>>> import numpy as np
>>> np.set_printoptions(suppress=True, linewidth=100)
>>> rng = np.random.default_rng(63380)
>>> lab = rng.integers(0, 2, 3)
>>> W0 = (lab[:, None] == lab) * -2 + np.eye(3)
>>> print(W0)
[[-1.  0. -2.]
 [ 0. -1.  0.]
 [-2.  0. -1.]]
>>> # symmetric, so the eigenvalues are real
>>> x = np.array([0, 1, 1])
>>> target = W0 @ x
>>> b, lr = np.zeros(3), 1 / np.linalg.norm(W0, 2) ** 2
>>> for i in range(40):
...     b -= lr * W0.T @ (W0 @ b - target)
...     if i % 10 == 0: print(i, round(np.linalg.norm(W0 @ b - target), 3))
... 
0 1.089
10 0.335
20 0.103
30 0.032
>>> print(np.round(np.linalg.cond(W0), 3))
3.0
>>> print(b.round(3))
[0.004 0.991 0.996]
>>> q, evecs = np.linalg.qr(W0[:, :1])[0], np.linalg.qr(W0[:, 1:])[0]
>>> s = np.linalg.svd(q.T @ evecs, compute_uv=False)
>>> print(s.round(3))
[0.8]
>>> print(np.round(np.degrees(np.arccos(s.clip(0, 1))), 3))
[36.87]
>>> E = np.loadtxt("sample9.csv", delimiter=",")
>>> print(E)
[[ 0.  0.  1.  0.  0.]
 [ 0.  0.  1.  0.  0.]
 [ 0.  0.  3. -2.  0.]
 [ 0.  0. -1.  0.  0.]]
>>> print([round(float(x), 3) for x in np.linalg.svd(E, compute_uv=False)[:3]])
[3.9, 0.888, 0.0]
>>> x = np.array([2, 2, 1, 2, -1])
>>> h = np.maximum(E @ x, 0)
>>> print(np.maximum(E @ x, 0) - np.maximum(-E @ x, 0))
[ 1.  1. -1. -1.]
>>> print(np.flatnonzero(h > 1e-9))
[0 1]
>>> print(E.T @ h)
[0. 0. 2. 0. 0.]
>>> print(E * (h > 1e-9)[:, None])
[[ 0.  0.  1.  0.  0.]
 [ 0.  0.  1.  0.  0.]
 [ 0.  0.  0. -0.  0.]
 [ 0.  0. -0.  0.  0.]]
>>> print(np.round(np.linalg.norm(E, axis=1), 3))
[1.    1.    3.606 1.   ]
>>> print(np.round(np.linalg.norm(E[0] - E[2]), 3))
2.828
>>> print(E[0] @ E[2])
3.0
>>> print(round(float(np.linalg.norm(E, "nuc")), 3))
4.788
>>> rank = np.linalg.matrix_rank(E)
>>> print(rank)
2
>>> null = np.linalg.svd(E)[2][rank:].T
>>> print(null.shape)
(5, 3)
>>> print(np.round(E @ null, 3) + 0)
[[0. 0. 0.]
 [0. 0. 0.]
 [0. 0. 0.]
 [0. 0. 0.]]
>>> print(np.allclose(E @ null, 0))
True
>>> print(np.linalg.matrix_rank(E.T @ E), np.linalg.matrix_rank(E @ E.T))
2 2
>>> Uu, s, vt = np.linalg.svd(E)
>>> evecs = vt[:(s > 1e-8).sum()]
>>> x = E[0] + 3 * E[1] + rng.integers(2) * np.eye(5)[3]
>>> print(x)
[0. 0. 4. 1. 0.]
>>> print(np.linalg.matrix_rank(np.vstack([E, x])))
2
>>> print(np.allclose(evecs.T @ evecs @ x, x))
True
